% ipython --no-banner

In [1]: import numpy as np

In [2]: import numpy.linalg as la

In [3]: np.set_printoptions(precision=4, suppress=True, linewidth=200, legacy="1.25")

In [4]: rng = np.random.default_rng(9295)

In [5]: feats = (rng.random((5, 5)) < 0.3) + np.eye(5)

In [6]: feats /= feats.sum(axis=1, keepdims=True)

In [7]: feats
Out[7]: 
array([[1. , 0. , 0. , 0. , 0. ],
       [0. , 0.5, 0. , 0. , 0.5],
       [0. , 0. , 1. , 0. , 0. ],
       [0. , 0. , 0.5, 0.5, 0. ],
       [0. , 0.5, 0. , 0. , 0.5]])

In [8]: (la.matrix_power((feats != 0) + (feats.T != 0) + np.eye(5), 5) > 0).astype(int)
Out[8]: 
array([[1, 0, 0, 0, 0],
       [0, 1, 0, 0, 1],
       [0, 0, 1, 1, 0],
       [0, 0, 1, 1, 0],
       [0, 1, 0, 0, 1]])

In [9]: (feats != 0).astype(int)
Out[9]: 
array([[1, 0, 0, 0, 0],
       [0, 1, 0, 0, 1],
       [0, 0, 1, 0, 0],
       [0, 0, 1, 1, 0],
       [0, 1, 0, 0, 1]])

In [10]: W0 = np.array([[1, 0, 0], [5, 5, 3], [0, 5, 0]])

In [11]: round(la.norm(W0) ** 2 / la.norm(W0, 2) ** 2, 4)
Out[11]: 1.1723

In [12]: la.norm(W0, axis=0)
Out[12]: array([5.099 , 7.0711, 3.    ])

In [13]: la.norm(W0, axis=1)
Out[13]: array([1.    , 7.6811, 5.    ])

In [14]: w, V = la.eig(W0)

In [15]: w
Out[15]: array([-2.1098,  7.1098,  1.    ])

In [16]: np.sort(la.eigvals(la.inv(W0)))
Out[16]: array([-0.474 ,  0.1407,  1.    ])

In [17]: np.sort(la.eigvals(W0 @ W0))
Out[17]: array([ 1.    ,  4.4511, 50.5489])

In [18]: def softmax(z):
    ...:     e = np.exp(z - z.max(axis=-1, keepdims=True))
    ...:     return e / e.sum(axis=-1, keepdims=True)
    ...: 

In [19]: np.round(softmax(10 * W0[0]), 4) + 0
Out[19]: array([0.9999, 0.    , 0.    ])

In [20]: att = W0 @ W0.T / np.sqrt(3)

In [21]: np.round(softmax(att + np.triu(np.full(att.shape, -np.inf), 1)), 4) + 0
Out[21]: 
array([[1. , 0. , 0. ],
       [0. , 1. , 0. ],
       [0. , 0.5, 0.5]])

In [22]: np.round(softmax(att), 4) + 0
Out[22]: 
array([[0.086 , 0.8657, 0.0483],
       [0.    , 1.    , 0.    ],
       [0.    , 0.5   , 0.5   ]])

In [23]: softmax(att).round(6).argmax(axis=1)
Out[23]: array([1, 1, 1])

In [24]: softmax(att)[0] @ W0
Out[24]: array([4.4147, 4.5701, 2.5972])

In [25]: E = np.tril(np.array([[2, 2, 1, 3], [3, 0, 3, 0], [2, 0, 0, 0], [2, 3, 1, 1]]), -1) + np.eye(4, dtype=int)

In [26]: E
Out[26]: 
array([[1, 0, 0, 0],
       [3, 1, 0, 0],
       [2, 0, 1, 0],
       [2, 3, 1, 1]])

In [27]: lab = rng.permutation(4)

In [28]: lab
Out[28]: array([0, 1, 2, 3])

In [29]: out = E[lab][:, lab]

In [30]: np.trace(out)
Out[30]: 4

In [31]: np.round(la.det(out), 4), np.round(la.det(E[lab]), 4)
Out[31]: (1.0, 1.0)

In [32]: np.diag(out)
Out[32]: array([1, 1, 1, 1])

In [33]: np.allclose(out, E)
Out[33]: True

In [34]: vec = np.array([5, 7, 5])

In [35]: target = W0 @ vec

In [36]: coef, lr = np.zeros(3), 1 / la.norm(W0, 2) ** 2

In [37]: for i in range(40):
    ...:     coef -= lr * W0.T @ (W0 @ coef - target)
    ...:     if i % 10 == 0: print(i, round(la.norm(W0 @ coef - target), 4))
    ...: 
0 3.3253
10 1.0006
20 0.8384
30 0.806

In [38]: coef
Out[38]: array([5.7634, 7.0235, 3.6502])

In [39]: round(la.cond(W0), 4)
Out[39]: 16.9115

In [40]: lab = rng.permutation(4)

In [41]: out = E[:, lab] * rng.choice([-1, 1], 4)

In [42]: out
Out[42]: 
array([[ 0,  0,  1,  0],
       [ 0,  0,  3,  1],
       [ 0,  1,  2,  0],
       [-1,  1,  2,  3]])

In [43]: left, _, Vh = la.svd(E.T @ out)

In [44]: lab
Out[44]: array([3, 2, 0, 1])

In [45]: np.round(left @ Vh, 4) + 0
Out[45]: 
array([[ 0.,  0.,  1.,  0.],
       [ 0.,  0.,  0.,  1.],
       [ 0.,  1.,  0.,  0.],
       [-1.,  0.,  0.,  0.]])

In [46]: vec = np.array([5, 2, -6, 3])

In [47]: target = out @ vec

In [48]: target
Out[48]: array([ -6, -15, -10,  -6])

In [49]: la.solve(out, out[:, 1])
Out[49]: array([-0.,  1.,  0., -0.])

In [50]: arr = np.load("layer0.npy")

In [51]: arr
Out[51]: 
array([[  1.8   ,   1.1   ,  -0.5   ,   5.4036],
       [ -0.5   ,   0.8   ,  -0.5   ,  -1.5161],
       [  0.7   ,  -0.3   ,   1.4   ,   2.1618],
       [ -1.1   ,  -1.    ,  -1.6   ,  -3.3149],
       [ -0.6   ,   1.7   ,   1.2   ,  -1.7651],
       [ -1.4   ,   1.    ,   0.1   ,  -4.2068],
       [  0.1   ,  -1.8   ,   1.1   ,   0.2846],
       [ -1.    ,  -0.6   ,   0.5   ,  -3.0055],
       [ -0.5   ,  -0.7   ,  -1.    ,  -1.483 ],
       [ -1.    ,  -1.1   ,   0.6   ,  -2.9692],
       [  0.2   ,  -0.9   ,   0.1   ,   0.5942],
       [ -0.4   ,   0.    ,  -1.3   ,  -1.2016],
       [ -1.3   ,  -1.3   ,  -0.3   ,  -3.9045],
       [ -0.6   ,  -1.1   ,   0.4   ,  -1.7897],
       [ -0.4   ,  -1.7   ,   0.8   ,  -1.1833],
       [ -3.4   ,   1.4   ,   0.5   , -10.1761],
       [ -0.2   ,  -0.1   ,   0.6   ,  -0.6077],
       [  0.8   ,  -0.4   ,   1.5   ,   2.4154],
       [ -0.4   ,   0.4   ,  -0.8   ,  -1.2059],
       [  0.5   ,   0.6   ,  -0.7   ,   1.4933],
       [  1.    ,  -0.2   ,   0.9   ,   2.989 ],
       [ -2.    ,  -1.3   ,   0.8   ,  -5.9922]])

In [52]: (W0 - W0.T) / 2
Out[52]: 
array([[ 0. , -2.5,  0. ],
       [ 2.5,  0. , -1. ],
       [ 0. ,  1. ,  0. ]])

In [53]: np.allclose(W0, W0.T)
Out[53]: False

In [54]: np.sort(np.abs(la.eigvals(W0)))
Out[54]: array([1.    , 2.1098, 7.1098])

In [55]: np.trace(W0)
Out[55]: 6
